>>> import numpy as np
>>> np.set_printoptions(precision=4, suppress=True, linewidth=140, legacy="1.25")
>>> rng = np.random.default_rng(1617)
>>> ang = np.sort(rng.uniform(-2, 2, 36))
>>> F = np.c_[ang, ang ** 2, ang ** 3] @ np.array([[-7, -3, -1, -1], [4, 3, -1, 0], [-1, -8, -2, 7]])
>>> F
array([[ 34.3639,  70.6837,  11.874 , -45.5813],
       [ 28.278 ,  52.8063,   8.5876, -32.4975],
       [ 23.8598,  40.799 ,   6.4459, -23.9172],
       [ 22.5391,  37.3919,   5.8507, -21.5244],
       [ 11.2559,  12.6604,   1.7986,  -5.1961],
       [ 11.1661,  12.5021,   1.775 ,  -5.1023],
       [ 10.6575,  11.6197,   1.6444,  -4.5838],
       [  8.8969,   8.7586,   1.2321,  -2.9691],
       [  6.6875,   5.6351,   0.8058,  -1.3751],
       [  5.9108,   4.673 ,   0.6804,  -0.9401],
       [  5.8176,   4.5626,   0.6662,  -0.8925],
       [  4.2068,   2.8348,   0.4482,  -0.2346],
       [  0.1509,   0.0653,   0.0209,   0.0212],
       [  0.0501,   0.0215,   0.0071,   0.0071],
       [ -1.8466,  -0.9027,  -0.4801,  -0.0945],
       [ -1.987 ,  -1.0123,  -0.5498,  -0.0552],
       [ -2.2317,  -1.24  ,  -0.693 ,   0.0523],
       [ -2.293 ,  -1.3061,  -0.7339,   0.0887],
       [ -2.4495,  -1.4954,  -0.8492,   0.203 ],
       [ -2.5328,  -1.61  ,  -0.9176,   0.2782],
       [ -3.1913,  -3.0567,  -1.7139,   1.4244],
       [ -3.254 ,  -3.2693,  -1.8229,   1.6091],
       [ -3.7032,  -5.4865,  -2.8886,   3.6267],
       [ -3.9055,  -7.0747,  -3.5993,   5.121 ],
       [ -4.1221,  -9.4055,  -4.5941,   7.3423],
       [ -4.1868, -10.2604,  -4.9483,   8.1617],
       [ -4.2292, -10.8641,  -5.1956,   8.7413],
       [ -4.365 , -13.0506,  -6.0748,  10.8446],
       [ -4.4652, -14.9245,  -6.8111,  12.6504],
       [ -4.6261, -18.3975,  -8.1432,  15.9999],
       [ -4.9308, -26.2987, -11.0626,  23.6169],
       [ -5.001 , -28.2958, -11.7823,  25.5398],
       [ -5.0757, -30.4628, -12.5568,  27.6249],
       [ -5.1048, -31.319 , -12.8611,  28.4485],
       [ -5.2825, -36.6222, -14.7262,  33.5438],
       [ -5.2935, -36.9517, -14.8411,  33.8601]])
>>> # rows and columns are dependent
>>> dist = np.linalg.norm(F[:, None] - F[None], axis=-1)
>>> np.linalg.matrix_rank(dist ** 2)
5
>>> (dist + 1e9 * np.eye(36)).round(6).argmin(axis=1)
array([ 1,  2,  3,  2,  5,  4,  5,  6,  9, 10,  9, 10, 13, 12, 15, 14, 17, 16, 19, 18, 21, 20, 23, 22, 25, 26, 25, 28, 27, 28, 31, 30, 33,
       32, 35, 34])
>>> dist.mean(axis=1).argmax()
0
>>> C2 = F.T @ F
>>> np.diag(C2)
array([ 3982.7789, 18719.293 ,  1577.1535, 10084.447 ])
>>> np.round(np.linalg.eigvalsh(C2)[::-1], 4) + 0
array([32877.5411,  1419.9516,    66.1797,     0.    ])
>>> print(np.round(np.linalg.svd(F, compute_uv=False) ** 2, 4) + 0)
[32877.5411  1419.9516    66.1797     0.    ]
>>> print((F @ F.T).shape)
(36, 36)
>>> np.linalg.matrix_rank(C2)
3
>>> def softmax(z):
...     e = np.exp(z - z.max(axis=-1, keepdims=True))
...     return e / e.sum(axis=-1, keepdims=True)
... 
>>> softmax(F).sum(axis=1)
array([1., 1., 1., 1., 1., 1., 1., 1., 1., 1., 1., 1., 1., 1., 1., 1., 1., 1., 1., 1., 1., 1., 1., 1., 1., 1., 1., 1., 1., 1., 1., 1., 1.,
       1., 1., 1.])
>>> np.round(softmax(F[24] + -1), 4) + 0
array([0., 0., 0., 1.])
>>> np.round(softmax(10 * F[24]), 4) + 0
array([0., 0., 0., 1.])
>>> scores = F @ F.T / np.sqrt(4)
>>> softmax(scores)[24] @ F
array([ -5.293 , -36.9361, -14.8357,  33.8451])
>>> softmax(scores).round(6).argmax(axis=1)
array([ 0,  0,  0,  0,  0,  0,  0,  0,  0,  0,  0,  0,  0,  0, 35, 35, 35, 35, 35, 35, 35, 35, 35, 35, 35, 35, 35, 35, 35, 35, 35, 35, 35,
       35, 35, 35])
>>> cen = F - F.mean(axis=0)
>>> left, sv, VT = np.linalg.svd(cen, full_matrices=False)
>>> np.round(sv ** 2 / (sv ** 2).sum(), 4) + 0
array([0.9744, 0.0241, 0.0014, 0.    ])
>>> VT[0] * np.sign(VT[0, np.abs(VT[0]).argmax()])
array([ 0.3129,  0.7554,  0.1965, -0.5412])
>>> print(np.searchsorted(np.cumsum(sv ** 2) / (sv ** 2).sum(), 0.9) + 1)
1
>>> sv.round(4) + 0
array([180.9771,  28.4884,   6.9509,   0.    ])
>>> np.abs(left[:, 0]).argmax()
0
>>> print(round(float((sv ** 2).sum() ** 2 / (sv ** 4).sum()), 4))
1.0525
>>> np.linalg.matrix_rank(cen)
3
